$ python3 -q
>>> import numpy as np
>>> import numpy.linalg as la
>>> np.set_printoptions(suppress=True, linewidth=200)
>>> rng = np.random.default_rng(49239)
>>> lab = rng.integers(0, 2, 3)
>>> J = np.array([[4, 3, -4], [5, -2, -5], [-1, 2, -1]]) * (lab[:, None] == lab)
>>> J
array([[ 4,  0, -4],
       [ 0, -2,  0],
       [-1,  0, -1]])
>>> lab = rng.permutation(3)
>>> lab
array([0, 2, 1])
>>> Y = J[lab][:, lab]
>>> np.allclose(Y, J)
False
>>> np.trace(Y)
np.int64(1)
>>> np.diag(Y)
array([ 4, -1, -2])
>>> np.round(np.sort(np.abs(la.eigvals(Y))), 2)
array([1.7, 2. , 4.7])
>>> round(la.det(Y), 2), round(la.det(J[lab]), 2)
(np.float64(16.0), np.float64(-16.0))
>>> m1 = np.load("out12.npy")
>>> m1
array([[2, 0, 0],
       [0, 0, 0],
       [0, 0, 0]])
>>> m1.T @ m1
array([[4, 0, 0],
       [0, 0, 0],
       [0, 0, 0]])
>>> m1 @ m1.T
array([[4, 0, 0],
       [0, 0, 0],
       [0, 0, 0]])
>>> np.round(la.svd(m1, compute_uv=False), 2)
array([2., 0., 0.])
>>> evals, vecs = la.eigh(m1)
>>> np.abs(vecs[:, -1]).round(6).argmax()
np.int64(0)
>>> vecs @ np.diag(evals) @ vecs.T
array([[2., 0., 0.],
       [0., 0., 0.],
       [0., 0., 0.]])
>>> vecs.T @ vecs
array([[1., 0., 0.],
       [0., 1., 0.],
       [0., 0., 1.]])
>>> np.abs(vecs[:, -1])
array([1., 0., 0.])
>>> lab = rng.permutation(3)
>>> lab
array([0, 2, 1])
>>> Y = m1[lab][:, lab]
>>> np.trace(Y)
np.int64(2)
>>> round(float(la.det(Y)), 2), round(la.det(m1[lab]), 2)
(0.0, np.float64(0.0))
>>> Y
array([[2, 0, 0],
       [0, 0, 0],
       [0, 0, 0]])
>>> np.diag(Y)
array([2, 0, 0])
>>> np.allclose(Y, m1)
True
>>> ang = np.radians(180)
>>> Rm = np.eye(3)
>>> Rm[2, 2] = Rm[1, 1] = np.cos(ang)
>>> Rm[2, 1], Rm[1, 2] = -np.sin(ang), np.sin(ang)
>>> Rm.round(2) + 0
array([[ 1.,  0.,  0.],
       [ 0., -1.,  0.],
       [ 0.,  0., -1.]])
>>> Y = m1 @ Rm.T
>>> Y
array([[2., 0., 0.],
       [0., 0., 0.],
       [0., 0., 0.]])
>>> np.round(la.svd(m1, compute_uv=False), 2), np.round(la.svd(Y, compute_uv=False), 2)
(array([2., 0., 0.]), array([2., 0., 0.]))
>>> np.abs(Y - m1).max(axis=0)
array([0., 0., 0.])
>>> np.round(la.det(Rm), 2), np.trace(Rm)
(np.float64(1.0), np.float64(-1.0))
>>> hat = np.triu(np.array([[-9, -6, -2], [9, 3, -5], [7, -6, 8]]), 1) + np.eye(3)
>>> Y = hat @ m1 @ la.inv(hat)
>>> np.trace(Y), np.trace(m1)
(np.float64(2.0), np.int64(2))
>>> np.poly(Y)
array([ 1., -2.,  0.,  0.])
>>> data = np.array([[-1.0, 1.0, 0.0, 0.0],
...     [0.0, -1.0, 1.0, 0.0],
...     [0.0, 0.0, -1.0, 1.0],
...     [0.0, 0.0, 0.0, -1.0]])
>>> # triangular: eigenvalues sit on the diagonal
>>> f, g = data[3], data[0]
>>> f @ g
np.float64(0.0)
>>> pr = (f @ g) / (f @ f) * f
>>> round(float(la.norm(f + g) ** 2 + la.norm(f - g) ** 2), 2)
6.0
>>> g - pr
array([-1.,  1.,  0.,  0.])
>>> Y = la.inv(data)
>>> data @ Y
array([[1., 0., 0., 0.],
       [0., 1., 0., 0.],
       [0., 0., 1., 0.],
       [0., 0., 0., 1.]])
>>> round(la.cond(data), 2)
np.float64(5.41)
>>> Y
array([[-1., -1., -1., -1.],
       [-0., -1., -1., -1.],
       [-0., -0., -1., -1.],
       [-0., -0., -0., -1.]])
>>> Y = data / la.norm(data, axis=1, keepdims=True)
>>> C2 = Y @ Y.T
>>> C2[1].round(2)
array([-0.5,  1. , -0.5,  0. ])
>>> round(np.degrees(np.arccos(np.clip(C2[1, 0], -1, 1))), 2)
np.float64(120.0)
>>> C2.round(2)
array([[ 1.  , -0.5 ,  0.  ,  0.  ],
       [-0.5 ,  1.  , -0.5 ,  0.  ],
       [ 0.  , -0.5 ,  1.  , -0.71],
       [ 0.  ,  0.  , -0.71,  1.  ]])
>>> M = np.load("m.npy")
>>> M
array([[3, 3, 3],
       [3, 3, 3],
       [3, 3, 3]])
>>> round(la.norm(M), 2)
np.float64(9.0)
>>> M.sum(axis=1)
array([9, 9, 9])
>>> M - M[0]
array([[0, 0, 0],
       [0, 0, 0],
       [0, 0, 0]])
>>> M.shape
(3, 3)
>>> np.round(la.svd(M, compute_uv=False), 2) + 0
array([9., 0., 0.])
>>> M.sum(axis=0)
array([9, 9, 9])
>>> np.abs(M).max()
np.int64(3)
>>> [round(float(x), 2) for x in la.svd(M, compute_uv=False)[:3]]
[9.0, 0.0, 0.0]
>>> round(float(la.norm(M, 2) / la.norm(M)), 2)
1.0
>>> la.cond(M) > 100
np.True_
>>> x = np.array([-7, 5, -5, 4])
>>> h = np.maximum(data @ x, 0)
>>> np.round(np.tanh(data @ x), 2)
array([ 1., -1.,  1., -1.])
>>> np.maximum(data @ (3 * x), 0)
array([36.,  0., 27.,  0.])
>>> np.flatnonzero(h > 1e-9)
array([0, 2])
>>> x = np.array([0, 1, 0])
>>> h = np.maximum(M @ x, 0)
>>> np.flatnonzero(h > 1e-9)
array([0, 1, 2])
>>> h
array([3, 3, 3])
>>> np.maximum(M @ x, 0) - np.maximum(-M @ x, 0)
array([3, 3, 3])
>>> M.T @ h
array([27, 27, 27])
>>> evals, vecs = la.eigh(M)
>>> np.round(vecs @ np.diag(evals) @ vecs.T, 2)
array([[3., 3., 3.],
       [3., 3., 3.],
       [3., 3., 3.]])
>>> np.round(la.eigvalsh(M + -1 * np.eye(3)), 2)
array([-1., -1.,  8.])
>>> evals.round(2) + 0
array([0., 0., 9.])
>>> np.round(la.svd(M, compute_uv=False), 2) + 0
array([9., 0., 0.])
>>> np.round(np.abs(vecs[:, -1]), 2)
array([0.58, 0.58, 0.58])
>>> W0 = np.loadtxt("w.csv", delimiter=",")
>>> W0
array([[ -1.75,  -5.24,  19.22],
       [-16.56,   4.97, -10.05],
       [  0.7 ,  19.98,   0.36],
       [ 19.98,  -0.88,  -0.17],
       [-10.99,  -5.91,  15.63],
       [ 12.66, -10.61,  11.27],
       [ -5.83, -12.15, -14.77],
       [ 11.26,   1.47,  16.46],
       [ -5.19, -19.31,   0.25],
       [-19.81,   0.32,   2.73],
       [ -0.11,  19.45,  -4.67],
       [ 15.14,  -3.48, -12.59],
       [  0.59,  -6.38, -18.95],
       [ -7.15,   4.21,  18.2 ],
       [-14.92, -11.4 ,   6.9 ],
       [ -5.87,  10.99,  15.65],
       [ 19.08,   1.85,   5.69],
       [  5.08,  18.38,   6.02],
       [ -1.3 , -18.42,   7.68],
       [ -5.9 ,  -2.65,  18.93],
       [-14.91, -10.7 ,  -7.95],
       [ 10.93,   8.52,  14.42],
       [-15.45, -12.63,  -1.39],
       [ 10.38,  16.95,   2.26]])
>>> Ac = W0 - W0.mean(axis=0)
>>> left, sigma, Vt = la.svd(Ac, full_matrices=False)
>>> np.abs(Vt[0]).argmax()
np.int64(1)
>>> np.abs(left[:, 0]).argmax()
np.int64(20)
>>> np.round(sigma ** 2 / (sigma ** 2).sum(), 2)
array([0.45, 0.31, 0.25])
>>> np.round(Ac.mean(axis=0), 2) + 0
array([0., 0., 0.])
>>> (np.sign(left[:, 0]) == np.sign(left[0, 0])).astype(int)
array([1, 0, 1, 1, 0, 1, 0, 1, 0, 0, 1, 1, 0, 1, 0, 1, 1, 1, 0, 0, 0, 1, 0, 1])
>>> la.matrix_rank(Ac)
np.int64(3)
>>> x = np.array([4, -2, 0])
>>> target = W0 @ x
>>> np.round(la.pinv(W0) @ W0, 2) + 0
array([[1., 0., 0.],
       [0., 1., 0.],
       [0., 0., 1.]])
>>> target = target + 0.02 * rng.normal(size=24)
>>> target.round(2)
array([  3.48, -76.14, -37.15,  81.66, -32.13,  71.87,   0.96,  42.1 ,  17.82, -79.86, -39.35,  67.51,  15.13, -37.01, -36.87, -45.49,  72.62, -16.45,  31.63, -18.29, -38.24,  26.68, -36.53,   7.63])
>>> coef, *_ = la.lstsq(W0, target)
>>> coef.round()
array([ 4., -2.,  0.])
>>> round(la.norm(target - W0 @ coef), 2)
np.float64(0.07)
>>> lab = W0[:, 2] > np.median(W0[:, 2])
>>> f = W0[lab].mean(axis=0) - W0[~lab].mean(axis=0)
>>> f.round(2)
array([ 3.52, -0.41, 18.42])
>>> lab.astype(int)
array([1, 0, 0, 0, 1, 1, 0, 1, 0, 0, 0, 0, 0, 1, 1, 1, 1, 1, 1, 1, 0, 1, 0, 0])
>>> np.round((((W0 - W0.mean(axis=0)) @ f > 0) == lab).mean(), 2)
np.float64(0.92)
>>> O, _ = la.qr(np.array([[-1.1, -0.3, -0.9, -2.1],
...     [0.6, -1.0, 0.1, -1.8],
...     [-1.8, 0.1, 0.3, -0.2],
...     [1.1, 0.2, -0.7, 0.3]]))
>>> F = 5 * O
>>> F.round(2)
array([[-2.24, -1.61,  3.96, -1.31],
       [ 1.22, -4.59, -0.72,  1.37],
       [-3.67,  0.15, -0.94,  3.26],
       [ 2.24,  1.14,  2.82,  3.28]])
>>> np.round(np.kron(np.eye(2, dtype=int), F), 2)
array([[-2.24, -1.61,  3.96, -1.31, -0.  , -0.  ,  0.  , -0.  ],
       [ 1.22, -4.59, -0.72,  1.37,  0.  , -0.  , -0.  ,  0.  ],
       [-3.67,  0.15, -0.94,  3.26, -0.  ,  0.  , -0.  ,  0.  ],
       [ 2.24,  1.14,  2.82,  3.28,  0.  ,  0.  ,  0.  ,  0.  ],
       [-0.  , -0.  ,  0.  , -0.  , -2.24, -1.61,  3.96, -1.31],
       [ 0.  , -0.  , -0.  ,  0.  ,  1.22, -4.59, -0.72,  1.37],
       [-0.  ,  0.  , -0.  ,  0.  , -3.67,  0.15, -0.94,  3.26],
       [ 0.  ,  0.  ,  0.  ,  0.  ,  2.24,  1.14,  2.82,  3.28]])
>>> np.round(np.einsum("ii->", F), 2)
np.float64(-4.49)
>>> np.round(la.det(F[::-1]), 2)
np.float64(-625.0)
>>> np.round(la.eigvals(F), 2)
array([ 5.  +0.j  , -2.25+4.47j, -2.25-4.47j, -5.  +0.j  ])
>>> round(float(np.einsum("ij,ji->", F, F)), 2)
20.2
>>> np.round(np.poly(F), 2) + 0
array([   1.  ,    4.49,    0.  , -112.35, -625.  ])
>>> feats = np.loadtxt("a.csv", delimiter=",")
>>> feats
array([[-3., -6.],
       [-3., -6.],
       [ 1.,  2.],
       [-3., -6.]])
>>> # rows 0 and 1 are equal
>>> evals, vecs = la.eig(J)
>>> np.round(np.sort(la.eigvals(J @ J)), 2)
array([ 2.9,  4. , 22.1])
>>> np.round(np.sort(la.eigvals(J.T)), 2)
array([-2. , -1.7,  4.7])
>>> np.round(J @ vecs[:, 0] - evals[0] * vecs[:, 0], 2) + 0
array([0., 0., 0.])
>>> evals.round(2)
array([ 4.7, -1.7, -2. ])
>>> Y = feats / la.norm(feats, axis=1, keepdims=True)
>>> C2 = Y @ Y.T
>>> np.argwhere(np.triu(np.abs(C2) > 0.95, 1))
array([[0, 1],
       [0, 2],
       [0, 3],
       [1, 2],
       [1, 3],
       [2, 3]])
>>> (C2 - 2 * np.eye(4)).round(6).argmax(axis=1)
array([1, 0, 0, 0])
>>> (np.abs(C2) > 0.9).astype(int)
array([[1, 1, 1, 1],
       [1, 1, 1, 1],
       [1, 1, 1, 1],
       [1, 1, 1, 1]])
>>> round(float(np.degrees(np.arccos(np.clip(C2[3, 1], -1, 1)))), 2)
0.0
>>> C2.round(2)
array([[ 1.,  1., -1.,  1.],
       [ 1.,  1., -1.,  1.],
       [-1., -1.,  1., -1.],
       [ 1.,  1., -1.,  1.]])
>>> np.round(la.norm(Y, axis=1), 2)
array([1., 1., 1., 1.])
